$ ipython --no-banner

In [1]: import numpy as np

In [2]: from numpy import linalg as LA

In [3]: np.set_printoptions(precision=2, suppress=True, linewidth=160)

In [4]: def tidy(a):
   ...:     return np.round(a, 2) + 0
   ...: 

In [5]: other = np.array([[-0.9, 0.3, -1.6],
   ...:     [-0.9, 1.0, 0.9],
   ...:     [1.0, 0.2, 2.2],
   ...:     [1.1, 0.1, -0.7],
   ...:     [0.6, -0.4, -0.9],
   ...:     [0.4, -1.8, 0.3],
   ...:     [-1.5, 0.7, -1.1],
   ...:     [0.3, 0.7, 0.7]])

In [6]: basis = np.array([[0.5, 2.1, -0.9, -1.7, 2.1],
   ...:     [-0.8, -0.6, -1.1, -0.1, -1.5],
   ...:     [-1.4, 0.0, 0.1, -0.4, -1.6]])

In [7]: W0 = other @ basis

In [8]: tidy(W0)
Out[8]: 
array([[ 1.55, -2.07,  0.32,  2.14,  0.22],
       [-2.51, -2.49, -0.2 ,  1.07, -4.83],
       [-2.74,  1.98, -0.9 , -2.6 , -1.72],
       [ 1.45,  2.25, -1.17, -1.6 ,  3.28],
       [ 1.88,  1.5 , -0.19, -0.62,  3.3 ],
       [ 1.22,  1.92,  1.65, -0.62,  3.06],
       [ 0.23, -3.57,  0.47,  2.92, -2.44],
       [-1.39,  0.21, -0.97, -0.86, -1.54]])

In [9]: def softmax(z):
   ...:     e = np.exp(z - z.max(axis=-1, keepdims=True))
   ...:     return e / e.sum(axis=-1, keepdims=True)
   ...: 

In [10]: tidy(softmax(W0).sum(axis=1))
Out[10]: array([1., 1., 1., 1., 1., 1., 1., 1.])

In [11]: tidy(softmax(W0[0] + 3))
Out[11]: array([0.3 , 0.01, 0.09, 0.53, 0.08])

In [12]: tidy(softmax(W0[0]))
Out[12]: array([0.3 , 0.01, 0.09, 0.53, 0.08])

In [13]: scores = W0 @ W0.T / np.sqrt(5)

In [14]: tidy(softmax(scores)[0] @ W0)
Out[14]: array([ 0.58, -3.15,  0.43,  2.69, -1.72])

In [15]: softmax(scores).round(6).argmax(axis=1)
Out[15]: array([6, 1, 2, 3, 3, 5, 6, 2])

In [16]: tidy(softmax(scores + np.triu(np.full(scores.shape, -np.inf), 1)))
Out[16]: 
array([[1.  , 0.  , 0.  , 0.  , 0.  , 0.  , 0.  , 0.  ],
       [0.  , 1.  , 0.  , 0.  , 0.  , 0.  , 0.  , 0.  ],
       [0.  , 0.  , 1.  , 0.  , 0.  , 0.  , 0.  , 0.  ],
       [0.  , 0.  , 0.  , 1.  , 0.  , 0.  , 0.  , 0.  ],
       [0.  , 0.  , 0.  , 0.61, 0.39, 0.  , 0.  , 0.  ],
       [0.  , 0.  , 0.  , 0.2 , 0.21, 0.59, 0.  , 0.  ],
       [0.  , 0.12, 0.  , 0.  , 0.  , 0.  , 0.87, 0.  ],
       [0.  , 0.42, 0.49, 0.  , 0.  , 0.  , 0.  , 0.08]])

In [17]: U, sigma, vt = LA.svd(W0)

In [18]: np.argmax(sigma[:-1] / (sigma[1:] + 1e-6)) + 1
Out[18]: np.int64(3)

In [19]: other = U[:, :3] @ np.diag(sigma[:3]) @ vt[:3]

In [20]: LA.matrix_rank(W0, rtol=0.05)
Out[20]: np.int64(3)

In [21]: tidy(np.abs(W0 - other).max())
Out[21]: np.float64(0.0)

In [22]: tidy(LA.norm(W0 - other, 2)), tidy(sigma[3])
Out[22]: (np.float64(0.0), np.float64(0.0))
